$ ipython --no-banner

In [1]: import numpy as np

In [2]: import numpy.linalg as la

In [3]: np.set_printoptions(suppress=True, linewidth=140)

In [4]: F = np.load("x.npy")

In [5]: print(F)
[[10 -2  2  1 -1]
 [ 0 -2 -3 -3 -3]
 [ 3 -3  7 -2  2]
 [ 3 -3 -3 11 -1]
 [-1  1 -3 -3  8]]

In [6]: Q, Rm = la.qr(F)

In [7]: print(np.allclose(Rm.T @ Rm, F.T @ F))
True

In [8]: print(np.round(Q.T @ Q, 3) + 0)
[[1. 0. 0. 0. 0.]
 [0. 1. 0. 0. 0.]
 [0. 0. 1. 0. 0.]
 [0. 0. 0. 1. 0.]
 [0. 0. 0. 0. 1.]]

In [9]: print(np.trace(Q @ Q.T))
5.0

In [10]: print(np.round(Q @ Rm, 3))
[[10. -2.  2.  1. -1.]
 [ 0. -2. -3. -3. -3.]
 [ 3. -3.  7. -2.  2.]
 [ 3. -3. -3. 11. -1.]
 [-1.  1. -3. -3.  8.]]

In [11]: x = np.array([-3, -4, -2, -5, -4])

In [12]: y = F @ x

In [13]: print(y)
[-27  41  -9 -42 -12]

In [14]: print(np.round(la.solve(F.T, F[0]), 3) + 0)
[1. 0. 0. 0. 0.]

In [15]: print(np.round(la.solve(F, -1 * y), 3))
[3. 4. 2. 5. 4.]

In [16]: print(np.round(la.solve(F, y + F[:, 3]), 3))
[-3. -4. -2. -4. -4.]

In [17]: print(np.round(la.solve(F, y), 3))
[-3. -4. -2. -5. -4.]

In [18]: rng = np.random.default_rng(36)

In [19]: idx = rng.permutation(5)

In [20]: print(idx)
[0 1 4 2 3]

In [21]: other = F[idx][:, idx]

In [22]: print(np.trace(other))
34

In [23]: np.zeros(5, 5)
TypeError: Cannot interpret '5' as a data type


In [24]: print(F.sum(axis=0))
[15 -9  0  4  5]

In [25]: print(np.abs(F).max())
11

In [26]: print(F.sum(axis=1))
[ 10 -11   7   7   2]

In [27]: F[5]
IndexError: index 5 is out of bounds for axis 0 with size 5


In [28]: la.rank(F)
AttributeError: module 'numpy.linalg' has no attribute 'rank'


In [29]: print(np.count_nonzero(F))
24

In [30]: print(la.matrix_rank(F))
5

In [31]: F[:, 5]
IndexError: index 5 is out of bounds for axis 1 with size 5


In [32]: print(F.mean(axis=0))
[ 3.  -1.8  0.   0.8  1. ]

In [33]: print(np.diff(F, axis=0))
[[-10   0  -5  -4  -2]
 [  3  -1  10   1   5]
 [  0   0 -10  13  -3]
 [ -4   4   0 -14   9]]

In [34]: K = np.load("data.npy")

In [35]: print(K.round(3))
[[ 0.771 -0.046 -0.321  0.138 -0.321 -0.138 -0.229  0.229 -0.046  0.229]
 [-0.046  0.991 -0.064  0.028 -0.064 -0.028 -0.046  0.046 -0.009  0.046]
 [-0.321 -0.064  0.55   0.193 -0.45  -0.193 -0.321  0.321 -0.064  0.321]
 [ 0.138  0.028  0.193  0.917  0.193  0.083  0.138 -0.138  0.028 -0.138]
 [-0.321 -0.064 -0.45   0.193  0.55  -0.193 -0.321  0.321 -0.064  0.321]
 [-0.138 -0.028 -0.193  0.083 -0.193  0.917 -0.138  0.138 -0.028  0.138]
 [-0.229 -0.046 -0.321  0.138 -0.321 -0.138  0.771  0.229 -0.046  0.229]
 [ 0.229  0.046  0.321 -0.138  0.321  0.138  0.229  0.771  0.046 -0.229]
 [-0.046 -0.009 -0.064  0.028 -0.064 -0.028 -0.046  0.046  0.991  0.046]
 [ 0.229  0.046  0.321 -0.138  0.321  0.138  0.229 -0.229  0.046  0.771]]

In [36]: # orthonormal columns

In [37]: ev, V = la.eigh(K)

In [38]: x = np.array([1, 0, -3, 1, 3, -2, -1, 2, -2, 2])

In [39]: print(np.round(V * np.abs(ev) @ V.T, 3) + 0)
[[1. 0. 0. 0. 0. 0. 0. 0. 0. 0.]
 [0. 1. 0. 0. 0. 0. 0. 0. 0. 0.]
 [0. 0. 1. 0. 0. 0. 0. 0. 0. 0.]
 [0. 0. 0. 1. 0. 0. 0. 0. 0. 0.]
 [0. 0. 0. 0. 1. 0. 0. 0. 0. 0.]
 [0. 0. 0. 0. 0. 1. 0. 0. 0. 0.]
 [0. 0. 0. 0. 0. 0. 1. 0. 0. 0.]
 [0. 0. 0. 0. 0. 0. 0. 1. 0. 0.]
 [0. 0. 0. 0. 0. 0. 0. 0. 1. 0.]
 [0. 0. 0. 0. 0. 0. 0. 0. 0. 1.]]

In [40]: print([round(float(la.det(K[:i, :i])), 2) + 0 for i in range(1, 11)])
[0.77, 0.76, 0.31, 0.23, -0.22, -0.3, -0.53, -0.76, -0.77, -1.0]

In [41]: print(round(la.eigvalsh(K).min(), 3))
-1.0

In [42]: idx = rng.permutation(10)

In [43]: other = K[:, idx] * rng.choice([-1, 1], 10)

In [44]: print(other.round(3))
[[ 0.046  0.321 -0.229  0.321 -0.138 -0.771 -0.138  0.229  0.046  0.229]
 [ 0.009  0.064 -0.046  0.064 -0.028  0.046 -0.028  0.046 -0.991  0.046]
 [ 0.064  0.45  -0.321 -0.55  -0.193  0.321 -0.193  0.321  0.064  0.321]
 [-0.028 -0.193  0.138 -0.193  0.083 -0.138 -0.917 -0.138 -0.028 -0.138]
 [ 0.064 -0.55  -0.321  0.45  -0.193  0.321 -0.193  0.321  0.064  0.321]
 [ 0.028  0.193 -0.138  0.193  0.917  0.138 -0.083  0.138  0.028  0.138]
 [ 0.046  0.321 -0.229  0.321 -0.138  0.229 -0.138 -0.771  0.046  0.229]
 [-0.046 -0.321 -0.771 -0.321  0.138 -0.229  0.138 -0.229 -0.046 -0.229]
 [-0.991  0.064 -0.046  0.064 -0.028  0.046 -0.028  0.046  0.009  0.046]
 [-0.046 -0.321  0.229 -0.321  0.138 -0.229  0.138 -0.229 -0.046  0.771]]

In [45]: left, _, VT = la.svd(K.T @ other)

In [46]: print(np.round(left @ VT, 3) + 0)
[[ 0.  0.  0.  0.  0. -1.  0.  0.  0.  0.]
 [ 0.  0.  0.  0.  0.  0.  0.  0. -1.  0.]
 [ 0.  0.  0. -1.  0.  0.  0.  0.  0.  0.]
 [ 0.  0.  0.  0.  0.  0. -1.  0.  0.  0.]
 [ 0. -1.  0.  0.  0.  0.  0.  0.  0.  0.]
 [ 0.  0.  0.  0.  1.  0.  0.  0.  0.  0.]
 [ 0.  0.  0.  0.  0.  0.  0. -1.  0.  0.]
 [ 0.  0. -1.  0.  0.  0.  0.  0.  0.  0.]
 [-1.  0.  0.  0.  0.  0.  0.  0.  0.  0.]
 [ 0.  0.  0.  0.  0.  0.  0.  0.  0.  1.]]

In [47]: ev, V = la.eigh(K)

In [48]: print(np.round(la.eigvalsh(K + 3 * np.eye(10)), 3))
[2. 4. 4. 4. 4. 4. 4. 4. 4. 4.]

In [49]: print(np.round(V.T @ V, 3) + 0)
[[1. 0. 0. 0. 0. 0. 0. 0. 0. 0.]
 [0. 1. 0. 0. 0. 0. 0. 0. 0. 0.]
 [0. 0. 1. 0. 0. 0. 0. 0. 0. 0.]
 [0. 0. 0. 1. 0. 0. 0. 0. 0. 0.]
 [0. 0. 0. 0. 1. 0. 0. 0. 0. 0.]
 [0. 0. 0. 0. 0. 1. 0. 0. 0. 0.]
 [0. 0. 0. 0. 0. 0. 1. 0. 0. 0.]
 [0. 0. 0. 0. 0. 0. 0. 1. 0. 0.]
 [0. 0. 0. 0. 0. 0. 0. 0. 1. 0.]
 [0. 0. 0. 0. 0. 0. 0. 0. 0. 1.]]

In [50]: print(np.round(ev.sum(), 3), np.trace(K))
8.0 8.0

In [51]: print(np.round(la.svd(K, compute_uv=False), 3))
[1. 1. 1. 1. 1. 1. 1. 1. 1. 1.]

In [52]: print(np.round(V @ np.diag(ev) @ V.T, 3))
[[ 0.771 -0.046 -0.321  0.138 -0.321 -0.138 -0.229  0.229 -0.046  0.229]
 [-0.046  0.991 -0.064  0.028 -0.064 -0.028 -0.046  0.046 -0.009  0.046]
 [-0.321 -0.064  0.55   0.193 -0.45  -0.193 -0.321  0.321 -0.064  0.321]
 [ 0.138  0.028  0.193  0.917  0.193  0.083  0.138 -0.138  0.028 -0.138]
 [-0.321 -0.064 -0.45   0.193  0.55  -0.193 -0.321  0.321 -0.064  0.321]
 [-0.138 -0.028 -0.193  0.083 -0.193  0.917 -0.138  0.138 -0.028  0.138]
 [-0.229 -0.046 -0.321  0.138 -0.321 -0.138  0.771  0.229 -0.046  0.229]
 [ 0.229  0.046  0.321 -0.138  0.321  0.138  0.229  0.771  0.046 -0.229]
 [-0.046 -0.009 -0.064  0.028 -0.064 -0.028 -0.046  0.046  0.991  0.046]
 [ 0.229  0.046  0.321 -0.138  0.321  0.138  0.229 -0.229  0.046  0.771]]

In [53]: arr = np.load("dump.npy")

In [54]: print(arr)
[[ 39.754 -38.735  39.698 -59.705  20.96  -20.89   40.84  -57.927 -40.749  20.629  19.609]
 [ 40.379 -40.28   40.965 -59.527  20.919 -20.197  39.938 -60.31  -41.171  20.498  19.378]
 [ 39.894 -39.771  40.955 -60.495  19.052 -19.789  41.195 -61.768 -40.676  18.099  20.821]
 [ 39.197 -40.374  41.333 -59.422  22.014 -21.549  39.144 -61.373 -40.705  17.556  19.738]
 [ 38.866 -40.757  40.304 -59.996  18.792 -17.845  41.201 -61.229 -39.558  20.845  20.406]
 [ 40.607 -38.494  39.585 -60.547  20.181 -20.573  40.253 -60.949 -40.301  19.122  20.556]
 [ 39.664 -37.884  41.016 -59.514  19.456 -20.692  39.884 -59.184 -40.754  19.49   22.584]
 [ 42.213 -39.389  37.427 -59.842  19.418 -20.041  42.612 -58.495 -39.507  20.535  19.008]
 [ 39.355 -39.716  40.461 -60.134  19.387 -20.383  39.204 -59.174 -38.381  20.776  20.14 ]
 [ 40.017 -39.087  38.996 -59.754  20.786 -20.08   38.881 -60.815 -40.26   20.394  20.337]
 [ 42.08  -40.017  41.081 -61.66   17.591 -19.315  38.643 -60.096 -39.938  21.42   20.057]
 [ 39.201 -38.429  40.22  -61.013  19.746 -18.822  38.936 -59.511 -39.367  20.343  19.168]
 [ 39.79  -40.053  40.815 -59.912  19.204 -18.776  42.567 -59.797 -40.075  17.435  19.772]
 [ 39.929 -39.481  39.741 -60.896  19.331 -21.252  39.509 -60.603 -40.327  20.23   19.05 ]
 [ 38.769 -40.318  39.861 -61.015  19.719 -20.324  40.579 -60.705 -37.729  19.8    19.454]
 [ 41.125 -40.869  38.635 -60.092  19.019 -21.052  39.042 -59.459 -41.322  20.711  21.39 ]
 [ 40.742 -40.954  41.005 -59.406  19.423 -19.94   38.647 -59.201 -40.754  21.114  20.292]
 [ 40.143 -39.419  39.071 -60.013  19.763 -19.392  39.635 -60.436 -39.686  21.072  19.054]
 [ 40.259 -39.697  42.055 -60.993  19.985 -21.971  40.469 -59.407 -40.345  21.015  18.143]
 [ 40.213 -37.812  40.531 -58.807  20.272 -20.095  39.551 -61.028 -40.636  20.145  19.397]
 [ 40.793 -39.505  40.701 -60.894  20.667 -19.027  40.883 -59.697 -38.959  20.359  19.704]
 [ 39.106 -40.109  41.034 -60.764  19.337 -20.5    38.904 -61.458 -40.478  19.354  19.499]
 [ 37.918 -39.671  40.236 -59.422  19.71  -18.18   40.244 -60.505 -41.105  21.299  19.266]
 [ 39.865 -40.401  41.884 -60.031  21.449 -21.188  41.546 -60.632 -40.19   20.241  19.993]
 [ 40.539 -40.615  37.987 -60.231  20.874 -20.723  39.134 -60.299 -40.466  19.099  19.651]
 [ 40.393 -39.299  41.237 -61.113  19.259 -19.506  40.95  -59.765 -39.49   20.993  20.345]
 [ 40.447 -40.552  42.081 -61.114  20.84  -20.23   39.79  -60.138 -39.582  21.04   20.353]
 [ 38.967 -38.762  39.621 -60.475  19.849 -20.173  40.244 -58.956 -42.234  20.356  20.661]
 [ 39.507 -39.406  39.433 -59.132  19.652 -20.     39.736 -60.903 -39.358  20.605  21.251]
 [ 39.391 -39.669  39.258 -59.967  20.381 -20.891  40.152 -60.338 -42.214  20.242  20.107]
 [ 40.288 -39.474  39.949 -62.322  20.504 -19.689  40.708 -58.74  -39.395  21.435  19.398]
 [ 40.172 -39.709  37.836 -59.418  20.543 -19.861  38.489 -59.514 -40.14   20.6    20.565]
 [ 40.747 -40.739  42.161 -61.09   20.793 -19.421  40.562 -60.123 -38.44   18.582  19.986]
 [ 39.999 -41.061  41.456 -60.305  20.258 -20.377  41.084 -61.642 -40.835  18.888  20.811]
 [ 38.573 -40.563  38.575 -59.737  20.16  -19.542  40.633 -59.905 -40.809  19.054  19.458]
 [ 39.774 -38.725  39.41  -59.078  18.805 -20.248  40.398 -58.915 -41.354  19.824  21.507]
 [ 40.912 -39.976  41.299 -58.972  19.553 -17.571  40.799 -58.583 -40.254  21.317  21.099]
 [ 42.292 -38.627  39.547 -60.102  20.163 -19.915  39.965 -60.801 -37.115  20.104  20.228]]

In [55]: x = np.array([3, 0, 1, 0, 0, 1, 0, -2, -1, 1, 2])

In [56]: y = arr @ x

In [57]: print(np.round(la.solve(arr.T @ arr, arr.T @ y), 3) + 0)
[ 3.  0.  1.  0.  0.  1.  0. -2. -1.  1.  2.]

In [58]: print(np.round(la.pinv(arr) @ arr, 3) + 0)
[[1. 0. 0. 0. 0. 0. 0. 0. 0. 0. 0.]
 [0. 1. 0. 0. 0. 0. 0. 0. 0. 0. 0.]
 [0. 0. 1. 0. 0. 0. 0. 0. 0. 0. 0.]
 [0. 0. 0. 1. 0. 0. 0. 0. 0. 0. 0.]
 [0. 0. 0. 0. 1. 0. 0. 0. 0. 0. 0.]
 [0. 0. 0. 0. 0. 1. 0. 0. 0. 0. 0.]
 [0. 0. 0. 0. 0. 0. 1. 0. 0. 0. 0.]
 [0. 0. 0. 0. 0. 0. 0. 1. 0. 0. 0.]
 [0. 0. 0. 0. 0. 0. 0. 0. 1. 0. 0.]
 [0. 0. 0. 0. 0. 0. 0. 0. 0. 1. 0.]
 [0. 0. 0. 0. 0. 0. 0. 0. 0. 0. 1.]]

In [59]: print(np.round(la.lstsq(arr, y)[0], 3) + 0)
[ 3.  0.  1.  0.  0.  1.  0. -2. -1.  1.  2.]

In [60]: y = y + 0.1 * rng.normal(size=38)

In [61]: print(y.round(3))
[354.398 363.112 364.722 357.779 362.599 363.297 363.107 358.997 355.91  361.944 369.63  355.967 358.028 358.16  353.593 364.63  364.204
 359.951 357.398 362.733 362.288 359.555 357.746 361.95  358.432 363.537 364.75  358.331 362.177 359.705 358.303 359.484 362.131 365.615
 353.28  360.513 367.517 365.881]

In [62]: c, *_ = la.lstsq(arr, y)

In [63]: print(round(float(la.norm(y - arr @ c)), 3))
0.442

In [64]: print(np.round(arr.T @ (y - arr @ c), 3) + 0)
[0. 0. 0. 0. 0. 0. 0. 0. 0. 0. 0.]

In [65]: print(c.round(3))
[ 3.032  0.018  1.003  0.005  0.028  1.02  -0.018 -1.994 -1.015  1.011  1.991]

In [66]: print([round(float(la.norm(la.solve(arr.T @ arr + lam * np.eye(11), arr.T @ y))), 2) for lam in (0, 1, 10, 100)])
[4.61, 4.51, 3.91, 2.93]
